$ python -q
>>> import numpy as np
>>> from numpy import linalg as LA
>>> np.set_printoptions(precision=2, suppress=True, linewidth=160)
>>> rnd = lambda a: np.round(a, 2) + 0
>>> arr = np.arange(56).reshape(8, 7) + 4
>>> arr
array([[ 4,  5,  6,  7,  8,  9, 10],
       [11, 12, 13, 14, 15, 16, 17],
       [18, 19, 20, 21, 22, 23, 24],
       [25, 26, 27, 28, 29, 30, 31],
       [32, 33, 34, 35, 36, 37, 38],
       [39, 40, 41, 42, 43, 44, 45],
       [46, 47, 48, 49, 50, 51, 52],
       [53, 54, 55, 56, 57, 58, 59]])
>>> x0 = np.array([0, 3, 0, 1, 1, 0, 0])
>>> np.sign((arr @ x0).round(6))
array([1, 1, 1, 1, 1, 1, 1, 1])
>>> arr @ x0
array([ 30,  65, 100, 135, 170, 205, 240, 275])
>>> arr @ np.eye(7)[0]
array([ 4., 11., 18., 25., 32., 39., 46., 53.])
>>> (arr @ x0).argmax()
np.int64(7)
>>> np.einsum("ij,j->i", arr, x0)
array([ 30,  65, 100, 135, 170, 205, 240, 275])
>>> Uu, sig, vt = LA.svd(arr)
>>> evecs = vt[:(sig > 1e-8).sum()]
>>> rng = np.random.default_rng(47)
>>> x0 = arr[0] + 5 * arr[7] + rng.integers(2) * np.eye(7)[0]
>>> x0
array([269., 275., 281., 287., 293., 299., 305.])
>>> rnd(np.diag(evecs.T @ evecs))
array([0.46, 0.29, 0.18, 0.14, 0.18, 0.29, 0.46])
>>> rnd(LA.norm(x0 - evecs.T @ evecs @ x0))
np.float64(0.0)
>>> LA.matrix_rank(np.vstack([arr, x0]))
np.int64(2)
>>> rnd(evecs.T @ evecs)
array([[ 0.46,  0.36,  0.25,  0.14,  0.04, -0.07, -0.18],
       [ 0.36,  0.29,  0.21,  0.14,  0.07,  0.  , -0.07],
       [ 0.25,  0.21,  0.18,  0.14,  0.11,  0.07,  0.04],
       [ 0.14,  0.14,  0.14,  0.14,  0.14,  0.14,  0.14],
       [ 0.04,  0.07,  0.11,  0.14,  0.18,  0.21,  0.25],
       [-0.07,  0.  ,  0.07,  0.14,  0.21,  0.29,  0.36],
       [-0.18, -0.07,  0.04,  0.14,  0.25,  0.36,  0.46]])
>>> np.allclose(evecs.T @ evecs @ x0, x0)
True
>>> rank = LA.matrix_rank(arr)
>>> rank
np.int64(2)
>>> ns = LA.svd(arr)[2][rank:].T
>>> [int(LA.matrix_rank(arr[:i])) for i in range(1, len(arr) + 1)]
[1, 2, 2, 2, 2, 2, 2, 2]
>>> ns.shape
(7, 5)
>>> Y = np.array([[1, 2, 3, 1, 1, 1, 1, 3],
...     [3, 3, 2, 2, 3, 2, 1, 0],
...     [3, 3, 2, 0, 0, 1, 0, 1],
...     [2, 1, 3, 0, 2, 3, 2, 0],
...     [2, 3, 2, 3, 3, 2, 3, 2]])
>>> M = Y.T @ Y
>>> M
array([[27, 28, 25, 13, 20, 20, 14, 10],
       [28, 32, 27, 17, 22, 20, 16, 15],
       [25, 27, 30, 13, 21, 22, 17, 15],
       [13, 17, 13, 14, 16, 11, 12,  9],
       [20, 22, 21, 16, 23, 19, 17,  9],
       [20, 20, 22, 11, 19, 19, 15,  8],
       [14, 16, 17, 12, 17, 15, 15,  9],
       [10, 15, 15,  9,  9,  8,  9, 14]])
>>> Uu, sig, vt = LA.svd(M)
>>> rnd(sig)
array([143.51,  11.43,  10.56,   7.51,   0.99,   0.  ,   0.  ,   0.  ])
>>> Y = Uu[:, :5] @ np.diag(sig[:5]) @ vt[:5]
>>> LA.matrix_rank(M, rtol=0.05)
np.int64(4)
>>> rnd(LA.norm(M - Y, 2)), rnd(sig[5])
(np.float64(0.0), np.float64(0.0))
>>> rnd(LA.norm(M, 2) / LA.norm(M))
np.float64(0.99)
>>> LA.matrix_rank(M, rtol=0.1)
np.int64(1)
>>> u, r1 = M[7], M[6]
>>> u @ r1
np.int64(1277)
>>> u @ u
np.int64(1053)
>>> p = (u @ r1) / (u @ u) * u
>>> rnd((r1 - p) @ u)
np.float64(0.0)
>>> rnd(LA.norm(u + r1) ** 2 + LA.norm(u - r1) ** 2)
np.float64(5516.0)
>>> rnd(M @ LA.pinv(M) @ M)
array([[27., 28., 25., 13., 20., 20., 14., 10.],
       [28., 32., 27., 17., 22., 20., 16., 15.],
       [25., 27., 30., 13., 21., 22., 17., 15.],
       [13., 17., 13., 14., 16., 11., 12.,  9.],
       [20., 22., 21., 16., 23., 19., 17.,  9.],
       [20., 20., 22., 11., 19., 19., 15.,  8.],
       [14., 16., 17., 12., 17., 15., 15.,  9.],
       [10., 15., 15.,  9.,  9.,  8.,  9., 14.]])
>>> LA.lstsq(M[:-1].T, M[-1])[2]
np.int32(5)
>>> W0 = np.load("x.npy")
>>> W0
array([[2., 1., 0., 0., 0.],
       [0., 2., 1., 0., 0.],
       [0., 0., 2., 1., 0.],
       [0., 0., 0., 2., 1.],
       [0., 0., 0., 0., 2.]])
>>> Y = W0[0, 0] * W0[1:] - np.outer(W0[1:, 0], W0[0])
>>> Y
array([[0., 4., 2., 0., 0.],
       [0., 0., 4., 2., 0.],
       [0., 0., 0., 4., 2.],
       [0., 0., 0., 0., 4.]])
>>> W0[:, 0] / W0[0, 0]
array([1., 0., 0., 0., 0.])
>>> np.flatnonzero(~Y.round(6).any(axis=1))
array([], dtype=int64)
>>> gram = W0.T @ W0
>>> np.diag(gram)
array([4., 5., 5., 5., 5.])
>>> rnd(LA.eigvalsh(gram)[::-1])
array([8.4 , 6.79, 4.68, 2.71, 1.42])
>>> X = np.load("layer6.npy")
>>> X
array([[ 0.9,  1. , -0.6,  1. ,  0.5, -1.1, -0.3, -0.7, -1.6,  0.3,  0.7],
       [ 0.2,  0.8,  0.7,  1.3,  0.5,  0.4, -0.6,  1.6, -1.1,  0.7,  0.5],
       [ 1.7, -0.7,  0.2, -0.4, -1.5, -0.7, -0.7,  0.2, -0.6,  0.7, -0.3],
       [-0.6,  1. , -2.3,  1. ,  1.1,  0.5,  0.2,  0.2,  1.1, -0.3, -1.6],
       [-0.6,  1.6, -1.3,  1.2,  0.8, -3.2, -0.8,  1.6, -0.9, -0.2,  1.6],
       [ 0.4,  0.9,  0. ,  0.7, -0.3,  0. , -1.3,  0.1, -1. , -1.3, -0.6],
       [ 0.9,  1.6,  2. , -0.2, -0.1,  1.9,  0.1,  1.1, -0.2,  0.6,  1.5],
       [ 1.7, -1.5,  0.9, -0.5, -0.7,  1. , -0.3,  2.4, -0.1, -0.7, -1.2],
       [ 0.5, -0.5, -1.2,  0.2,  0. , -0.2, -1.7,  0.9,  0.8,  0.6,  0.7],
       [-0.6,  1.2, -0.1,  0.9,  1.4, -0.5, -0.9,  0.7,  0. , -0.3,  0.1]])
>>> LA.matrix_rank(X)
np.int64(10)
>>> np.abs(X).max()
np.float64(3.2)
>>> rnd(X.sum(axis=1))
array([ 0.1,  5. , -2.1,  0.3, -0.2, -2.4,  9.2,  1. ,  0.1,  1.9])
>>> np.unravel_index(np.abs(X).argmax(), X.shape)
(np.int64(4), np.int64(5))
>>> rnd(X - X[0])
array([[ 0. ,  0. ,  0. ,  0. ,  0. ,  0. ,  0. ,  0. ,  0. ,  0. ,  0. ],
       [-0.7, -0.2,  1.3,  0.3,  0. ,  1.5, -0.3,  2.3,  0.5,  0.4, -0.2],
       [ 0.8, -1.7,  0.8, -1.4, -2. ,  0.4, -0.4,  0.9,  1. ,  0.4, -1. ],
       [-1.5,  0. , -1.7,  0. ,  0.6,  1.6,  0.5,  0.9,  2.7, -0.6, -2.3],
       [-1.5,  0.6, -0.7,  0.2,  0.3, -2.1, -0.5,  2.3,  0.7, -0.5,  0.9],
       [-0.5, -0.1,  0.6, -0.3, -0.8,  1.1, -1. ,  0.8,  0.6, -1.6, -1.3],
       [ 0. ,  0.6,  2.6, -1.2, -0.6,  3. ,  0.4,  1.8,  1.4,  0.3,  0.8],
       [ 0.8, -2.5,  1.5, -1.5, -1.2,  2.1,  0. ,  3.1,  1.5, -1. , -1.9],
       [-0.4, -1.5, -0.6, -0.8, -0.5,  0.9, -1.4,  1.6,  2.4,  0.3,  0. ],
       [-1.5,  0.2,  0.5, -0.1,  0.9,  0.6, -0.6,  1.4,  1.6, -0.6, -0.6]])
>>> rnd(np.diff(X, axis=0))
array([[-0.7, -0.2,  1.3,  0.3,  0. ,  1.5, -0.3,  2.3,  0.5,  0.4, -0.2],
       [ 1.5, -1.5, -0.5, -1.7, -2. , -1.1, -0.1, -1.4,  0.5,  0. , -0.8],
       [-2.3,  1.7, -2.5,  1.4,  2.6,  1.2,  0.9,  0. ,  1.7, -1. , -1.3],
       [ 0. ,  0.6,  1. ,  0.2, -0.3, -3.7, -1. ,  1.4, -2. ,  0.1,  3.2],
       [ 1. , -0.7,  1.3, -0.5, -1.1,  3.2, -0.5, -1.5, -0.1, -1.1, -2.2],
       [ 0.5,  0.7,  2. , -0.9,  0.2,  1.9,  1.4,  1. ,  0.8,  1.9,  2.1],
       [ 0.8, -3.1, -1.1, -0.3, -0.6, -0.9, -0.4,  1.3,  0.1, -1.3, -2.7],
       [-1.2,  1. , -2.1,  0.7,  0.7, -1.2, -1.4, -1.5,  0.9,  1.3,  1.9],
       [-1.1,  1.7,  1.1,  0.7,  1.4, -0.3,  0.8, -0.2, -0.8, -0.9, -0.6]])
>>> rnd(LA.svd(X, compute_uv=False))
array([6.18, 4.97, 3.93, 3.75, 2.73, 2.24, 1.69, 1.35, 0.9 , 0.72])
>>> u, r1 = X[6], X[4]
>>> u @ u
np.float64(14.9)
>>> rnd(u @ r1)
np.float64(-2.84)
>>> p = (u @ r1) / (u @ u) * u
>>> rnd(LA.norm(u + r1) ** 2 + LA.norm(u - r1) ** 2)
np.float64(76.88)
>>> theta = np.radians(27)
>>> Rm = np.eye(11)
>>> Rm[1, 1] = Rm[6, 6] = np.cos(theta)
>>> Rm[1, 6], Rm[6, 1] = -np.sin(theta), np.sin(theta)
>>> rnd(Rm)
array([[ 1.  ,  0.  ,  0.  ,  0.  ,  0.  ,  0.  ,  0.  ,  0.  ,  0.  ,  0.  ,  0.  ],
       [ 0.  ,  0.89,  0.  ,  0.  ,  0.  ,  0.  , -0.45,  0.  ,  0.  ,  0.  ,  0.  ],
       [ 0.  ,  0.  ,  1.  ,  0.  ,  0.  ,  0.  ,  0.  ,  0.  ,  0.  ,  0.  ,  0.  ],
       [ 0.  ,  0.  ,  0.  ,  1.  ,  0.  ,  0.  ,  0.  ,  0.  ,  0.  ,  0.  ,  0.  ],
       [ 0.  ,  0.  ,  0.  ,  0.  ,  1.  ,  0.  ,  0.  ,  0.  ,  0.  ,  0.  ,  0.  ],
       [ 0.  ,  0.  ,  0.  ,  0.  ,  0.  ,  1.  ,  0.  ,  0.  ,  0.  ,  0.  ,  0.  ],
       [ 0.  ,  0.45,  0.  ,  0.  ,  0.  ,  0.  ,  0.89,  0.  ,  0.  ,  0.  ,  0.  ],
       [ 0.  ,  0.  ,  0.  ,  0.  ,  0.  ,  0.  ,  0.  ,  1.  ,  0.  ,  0.  ,  0.  ],
       [ 0.  ,  0.  ,  0.  ,  0.  ,  0.  ,  0.  ,  0.  ,  0.  ,  1.  ,  0.  ,  0.  ],
       [ 0.  ,  0.  ,  0.  ,  0.  ,  0.  ,  0.  ,  0.  ,  0.  ,  0.  ,  1.  ,  0.  ],
       [ 0.  ,  0.  ,  0.  ,  0.  ,  0.  ,  0.  ,  0.  ,  0.  ,  0.  ,  0.  ,  1.  ]])
>>> Y = X @ Rm.T
>>> np.allclose(LA.norm(X, axis=1), LA.norm(Y, axis=1))
True
>>> rnd(LA.det(Rm)), rnd(np.trace(Rm))
(np.float64(1.0), np.float64(10.78))
>>> np.allclose(X @ X.T, Y @ Y.T)
True
>>> J = np.array([[0, -5, -4, -10, -15, 9],
...     [5, 0, -1, 1, 0, 0],
...     [4, 1, 0, -5, -7, -13],
...     [10, -1, 5, 0, 1, 7],
...     [15, 0, 7, -1, 0, -6],
...     [-9, 0, 13, -7, 6, 0]])
>>> LA.cond(J) > 100
np.False_
>>> round(np.log10(LA.cond(J)))
1
>>> np.argsort(-LA.norm(J, axis=0).round(6), kind="stable")[:3]
array([0, 5, 4])
>>> labels = rng.permutation(6)
>>> labels
array([5, 0, 2, 4, 1, 3])
>>> Y = J[labels][:, labels]
>>> np.trace(Y)
np.int64(0)
>>> np.allclose(Y, J)
False
>>> Y
array([[  0,  -9,  13,   6,   0,  -7],
       [  9,   0,  -4, -15,  -5, -10],
       [-13,   4,   0,  -7,   1,  -5],
       [ -6,  15,   7,   0,   0,  -1],
       [  0,   5,  -1,   0,   0,   1],
       [  7,  10,   5,   1,  -1,   0]])
>>> x0 = np.array([-2, 4, -1, 7, -1, 6])
>>> np.einsum("ij,j->i", J, x0)
array([ -17,   -2, -110,   12,  -80,  -50])
>>> J @ np.eye(6)[2]
array([-4., -1.,  0.,  5.,  7., 13.])
>>> J * x0
array([[  0, -20,   4, -70,  15,  54],
       [-10,   0,   1,   7,   0,   0],
       [ -8,   4,   0, -35,   7, -78],
       [-20,  -4,  -5,   0,  -1,  42],
       [-30,   0,  -7,  -7,   0, -36],
       [ 18,   0, -13, -49,  -6,   0]])
>>> O, evecs = LA.qr(W0[:, :4])[0], LA.qr(W0[:, 4:])[0]
>>> sig = LA.svd(O.T @ evecs, compute_uv=False)
>>> rnd(sig)
array([0.45])
>>> (sig > 0.9).sum()
np.int64(0)
>>> Uu, sig, vt = LA.svd(J)
>>> np.argmax(sig[:-1] / (sig[1:] + 1e-6)) + 1
np.int64(4)
>>> Y = Uu[:, :4] @ np.diag(sig[:4]) @ vt[:4]
>>> LA.matrix_rank(Y)
np.int64(4)
>>> rnd(LA.norm(J - Y, 2)), rnd(sig[4])
(np.float64(0.72), np.float64(0.72))
>>> rnd(LA.norm(J - Y) / LA.norm(J))
np.float64(0.03)
>>> A = np.load("block15.npy")
>>> A
array([[-9,  4,  7,  6, -8],
       [ 0,  8,  0,  0,  6],
       [-6, -2,  2, -6,  1],
       [-1, -8, -3,  0,  1],
       [-8,  2,  5,  2,  5],
       [ 9, -7,  0, -9, -6],
       [ 5,  7,  6, -9, -2],
       [ 5,  2,  2, -9,  5],
       [ 1, -3, -6,  4, -4]])
>>> Y = np.c_[A[:, :1] @ np.array([[4]]), np.array([-1, -2, 1, -2, 1, -1, 1, 2, 1])]
>>> Y
array([[-36,  -1],
       [  0,  -2],
       [-24,   1],
       [ -4,  -2],
       [-32,   1],
       [ 36,  -1],
       [ 20,   1],
       [ 20,   2],
       [  4,   1]])
>>> rnd(LA.norm(Y - A @ LA.lstsq(A, Y)[0], axis=0))
array([0.  , 3.89])
>>> rnd(LA.norm(LA.qr(A)[0].T @ Y, axis=0) ** 2 / ((Y ** 2).sum(axis=0) + 1e-12))
array([1.  , 0.16])
>>> LA.matrix_rank(Y)
np.int64(2)
>>> LA.matrix_rank(np.c_[A, Y])
np.int64(6)
>>> feats = np.loadtxt("data.csv", delimiter=",")
>>> feats
array([[4., 1., 1., 1., 1., 1., 1., 1.],
       [1., 4., 1., 1., 1., 1., 1., 1.],
       [1., 1., 4., 1., 1., 1., 1., 1.],
       [1., 1., 1., 4., 1., 1., 1., 1.],
       [1., 1., 1., 1., 4., 1., 1., 1.],
       [1., 1., 1., 1., 1., 4., 1., 1.],
       [1., 1., 1., 1., 1., 1., 4., 1.],
       [1., 1., 1., 1., 1., 1., 1., 4.]])
>>> labels = rng.permutation(8)
>>> labels
array([5, 6, 0, 1, 7, 3, 4, 2])
>>> Y = feats[labels][:, labels]
>>> np.trace(Y)
np.float64(32.0)
>>> Y
array([[4., 1., 1., 1., 1., 1., 1., 1.],
       [1., 4., 1., 1., 1., 1., 1., 1.],
       [1., 1., 4., 1., 1., 1., 1., 1.],
       [1., 1., 1., 4., 1., 1., 1., 1.],
       [1., 1., 1., 1., 4., 1., 1., 1.],
       [1., 1., 1., 1., 1., 4., 1., 1.],
       [1., 1., 1., 1., 1., 1., 4., 1.],
       [1., 1., 1., 1., 1., 1., 1., 4.]])
>>> data = np.load("sample2.npy")
>>> data
array([[ -8,  -7,   0,   6,  -3,  -3,   0,   6,   7,   6],
       [ -8,  -7,   0,   6,  -3,  -3,   0,   6,   7,   6],
       [ -8,  -7,   0,   6,  -3,  -3,   0,   6,   7,   6],
       [-10,  -9,  -2,   4,  -5,  -5,  -2,   4,   5,   4],
       [-10,  -9,  -2,   4,  -5,  -5,  -2,   4,   5,   4],
       [ -9,  -8,  -1,   5,  -4,  -4,  -1,   5,   6,   5],
       [ -4,  -3,   4,  10,   1,   1,   4,  10,  11,  10],
       [ -4,  -3,   4,  10,   1,   1,   4,  10,  11,  10],
       [ -6,  -5,   2,   8,  -1,  -1,   2,   8,   9,   8],
       [ -5,  -4,   3,   9,   0,   0,   3,   9,  10,   9],
       [ -7,  -6,   1,   7,  -2,  -2,   1,   7,   8,   7]])
>>> x0 = np.array([-1, 3, 2, -2, 1, -2, 2, 1, -1, -3])
>>> h = np.maximum(data @ x0, 0)
>>> np.flatnonzero(h > 1e-9)
array([], dtype=int64)
>>> np.maximum(data @ (3 * x0), 0)
array([0, 0, 0, 0, 0, 0, 0, 0, 0, 0, 0])
>>> np.tanh(data @ x0)
array([-1., -1., -1., -1., -1., -1., -1., -1., -1., -1., -1.])
>>> h
array([0, 0, 0, 0, 0, 0, 0, 0, 0, 0, 0])
